$ python3 -q
>>> import numpy as np
>>> import numpy.linalg as la
>>> np.set_printoptions(precision=3, suppress=True, linewidth=140, floatmode="fixed")
>>> feats = np.load("case9.npy")
>>> feats
array([[  1.073,  -4.182,  -0.027,   0.032, -16.292],
       [  1.325,  -7.634,  -0.436,   0.009,  27.321],
       [ -0.533,  -0.455,   0.060,  -0.020,  28.396],
       [ -0.082,   3.651,   0.089,  -0.031,   0.768],
       [ -0.324,  -1.776,   0.051,  -0.004,   2.216],
       [ -0.554,  -1.686,   0.270,   0.002,  10.334],
       [ -0.428,   2.726,   0.110,   0.025, -46.516],
       [ -0.628,  -1.149,   0.121,   0.034, -36.434],
       [  0.919,  -1.642,  -0.316,   0.056,  -3.307],
       [  0.335,   1.753,   0.161,   0.042,  32.325],
       [ -0.221,   3.333,  -0.158,  -0.070, -12.000],
       [  0.595,   5.642,  -0.127,  -0.051,  40.171],
       [  0.484,   3.323,   0.110,   0.027,  33.209],
       [  0.276,   4.779,  -0.135,  -0.005,  28.995],
       [  0.067,  -0.107,   0.020,  -0.013, -12.411],
       [  0.032,  -3.545,   0.191,  -0.019, -19.875],
       [  1.041,   6.926,   0.000,   0.053,   8.365],
       [ -0.514,  -6.003,  -0.053,   0.035,  -4.066],
       [ -1.844,  -1.132,  -0.208,  -0.016, -12.435],
       [ -1.030,  -5.916,  -0.084,  -0.009,   7.761],
       [  0.200,   5.145,  -0.088,   0.030, -13.898],
       [  0.606,  -1.751,  -0.110,  -0.034,  -4.960],
       [  0.053,   6.485,  -0.077,  -0.024, -16.788],
       [  0.229,  -1.217,   0.042,   0.034,  49.495],
       [ -0.240,  -3.148,   0.272,   0.023,  -1.941],
       [ -0.766,   0.752,   0.036,   0.046,  -9.795],
       [  0.151,  -6.410,   0.044,  -0.023, -23.006],
       [  0.789,   5.053,   0.170,   0.017,  -5.155],
       [ -0.157,  -4.430,  -0.215,   0.006, -30.781],
       [ -0.188,   2.081,   0.189,  -0.039, -17.848],
       [ -0.050,   4.497,  -0.235,   0.027,  19.836],
       [  0.691,   4.021,  -0.145,  -0.015,  10.892],
       [ -0.469,  -0.136,   0.185,   0.010, -21.682],
       [ -1.159,   0.139,  -0.375,   0.008,  30.713],
       [  0.844,  -6.825,   0.178,  -0.012,  32.193],
       [  0.171,   6.164,   0.006,  -0.037,  27.375],
       [  0.309,   4.382,   0.111,   0.049,  15.558],
       [ -0.181,  -2.226,  -0.013,   0.012,  11.967],
       [ -0.899,  -5.464,  -0.242,   0.019,  -6.297],
       [  0.592,   2.032,   0.031,  -0.006,  25.168],
       [ -0.222,   1.319,   0.211,  -0.057,   7.758]])
>>> other = np.c_[feats[:, :3] @ np.array([[2, 0, 0], [3, 1, 3], [2, 3, 2]]), np.array([0, -2, -2, 2, -2, -2, -3, -1, -3, -3, -1, -1, -2, 1, 3, 0, 1, 0, 3, -1, -2, -3, 3, -3, 3, -2, -2, 0, 3, -1, -3, -1, -3, 2, -2, -1, -3, 3, 1, 2, 3])]
>>> other
array([[-10.454,  -4.263, -12.600,   0.000],
       [-21.124,  -8.942, -23.774,  -2.000],
       [ -2.311,  -0.275,  -1.245,  -2.000],
       [ 10.967,   3.918,  11.131,   2.000],
       [ -5.874,  -1.623,  -5.226,  -2.000],
       [ -5.626,  -0.876,  -4.518,  -2.000],
       [  7.542,   3.056,   8.398,  -3.000],
       [ -4.461,  -0.786,  -3.205,  -1.000],
       [ -3.720,  -2.590,  -5.558,  -3.000],
       [  6.251,   2.236,   5.581,  -3.000],
       [  9.241,   2.859,   9.683,  -1.000],
       [ 17.862,   5.261,  16.672,  -1.000],
       [ 11.157,   3.653,  10.189,  -2.000],
       [ 14.619,   4.374,  14.067,   1.000],
       [ -0.147,  -0.047,  -0.281,   3.000],
       [-10.189,  -2.972, -10.253,   0.000],
       [ 22.860,   6.926,  20.778,   1.000],
       [-19.143,  -6.162, -18.115,   0.000],
       [ -7.500,  -1.756,  -3.812,   3.000],
       [-19.976,  -6.168, -17.916,  -1.000],
       [ 15.659,   4.881,  15.259,  -2.000],
       [ -4.261,  -2.081,  -5.473,  -3.000],
       [ 19.407,   6.254,  19.301,   3.000],
       [ -3.109,  -1.091,  -3.567,  -3.000],
       [ -9.380,  -2.332,  -8.900,   3.000],
       [  0.796,   0.860,   2.328,  -2.000],
       [-18.840,  -6.278, -19.142,  -2.000],
       [ 17.077,   5.563,  15.499,   0.000],
       [-14.034,  -5.075, -13.720,   3.000],
       [  6.245,   2.648,   6.621,  -1.000],
       [ 12.921,   3.792,  13.021,  -3.000],
       [ 13.155,   3.586,  11.773,  -1.000],
       [ -0.976,   0.419,  -0.038,  -3.000],
       [ -2.651,  -0.986,  -0.333,   2.000],
       [-18.431,  -6.291, -20.119,  -2.000],
       [ 18.846,   6.182,  18.504,  -1.000],
       [ 13.986,   4.715,  13.368,  -3.000],
       [ -7.066,  -2.265,  -6.704,   3.000],
       [-18.674,  -6.190, -16.876,   1.000],
       [  7.342,   2.125,   6.158,   2.000],
       [  3.935,   1.952,   4.379,   3.000]])
>>> np.round(la.lstsq(feats, other[:, 0])[0], 3) + 0
array([2.000, 3.000, 2.000, 0.000, 0.000])
>>> np.round(la.norm(other - feats @ la.lstsq(feats, other)[0], axis=0), 3) + 0
array([ 0.000,  0.000,  0.000, 12.891])
